$ python3 -q
>>> import numpy as np
>>> import numpy.linalg as la
>>> np.set_printoptions(precision=3, suppress=True, linewidth=100, sign=" ")
>>> data = np.array([[-2, 4, 2, 0, 1, -2], [0, 0, 0, 2, 0, 0], [2, 4, 2, 1, -1, -2]])
>>> B = data[0, 0] * data[1:] - np.outer(data[1:, 0], data[0])
>>> print(B)
[[  0   0   0  -4   0   0]
 [  0 -16  -8  -2   0   8]]
>>> print(data[:, 0] / data[0, 0])
[ 1. -0. -1.]
>>> print(la.matrix_rank(B), la.matrix_rank(data))
2 3
>>> J = np.loadtxt("data.csv", delimiter=",")
>>> print(J)
[[ 7.429 -5.727 -3.466]
 [ 0.241  7.199 -6.936]
 [-3.05   5.55  -7.739]
 [ 9.523  2.89  -0.985]
 [ 5.229  5.735 -6.306]
 [-0.569  3.496  9.352]
 [ 9.919  1.254  0.191]
 [-0.069  9.663 -2.573]
 [-4.191 -7.296  5.404]
 [-4.156 -1.934  8.888]
 [ 6.58  -7.166  2.312]
 [ 4.566  7.649 -4.543]
 [-8.322 -4.617 -3.07 ]
 [ 8.893 -4.527  0.642]
 [ 2.309  3.266 -9.165]
 [ 6.431  7.197 -2.615]
 [-0.423  5.374  8.423]
 [-8.801  0.186 -4.744]
 [-6.941  3.632 -6.215]]
>>> U, s, VT = la.svd(J, full_matrices=False)
>>> print(np.cumsum(s ** 2) / np.sum(s ** 2))
[ 0.452  0.805  1.   ]
>>> print(round(np.sqrt((s ** 2).sum()), 3), np.round(la.norm(J), 3))
43.589 43.589
>>> print(np.round(U.T @ U, 3) + 0)
[[ 1.  0.  0.]
 [ 0.  1.  0.]
 [ 0.  0.  1.]]
>>> print(s)
[ 29.301  25.915  19.232]
>>> print(np.abs(VT[0]))
[ 0.403  0.625  0.669]
>>> print(np.round(VT @ VT.T, 3) + 0)
[[ 1.  0.  0.]
 [ 0.  1.  0.]
 [ 0.  0.  1.]]
>>> print(np.round(U.T @ J @ VT.T, 3) + 0)
[[ 29.301   0.      0.   ]
 [  0.     25.915   0.   ]
 [  0.      0.     19.232]]
>>> print(np.abs(J).max())
9.919
>>> print(J.sum(axis=0))
[ 24.598  31.824 -23.145]
>>> print(np.unravel_index(np.abs(J).argmax(), J.shape))
(np.int64(6), np.int64(0))
>>> print(la.svd(J, compute_uv=False))
[ 29.301  25.915  19.232]
>>> np.zeros(19, 3)
Traceback (most recent call last):
  File "<python-input-22>", line 1, in <module>
    np.zeros(19, 3)
    ~~~~~~~~^^^^^^^
TypeError: Cannot interpret '3' as a data type
>>> B = np.c_[J[:, :1] @ np.array([[0]]), np.array([1, 2, 1, 1, 2, 0, 2, 1, 0, 2, 1, 1, 1, 0, 0, 1, 2, 2, 2])]
>>> print(B)
[[ 0.  1.]
 [ 0.  2.]
 [ 0.  1.]
 [ 0.  1.]
 [ 0.  2.]
 [ 0.  0.]
 [ 0.  2.]
 [ 0.  1.]
 [ 0.  0.]
 [ 0.  2.]
 [ 0.  1.]
 [ 0.  1.]
 [ 0.  1.]
 [ 0.  0.]
 [ 0.  0.]
 [ 0.  1.]
 [ 0.  2.]
 [ 0.  2.]
 [ 0.  2.]]
>>> print(la.matrix_rank(np.c_[J, B]))
4
>>> print(la.norm(B - J @ la.lstsq(J, B)[0], axis=0))
[ 0.     5.451]
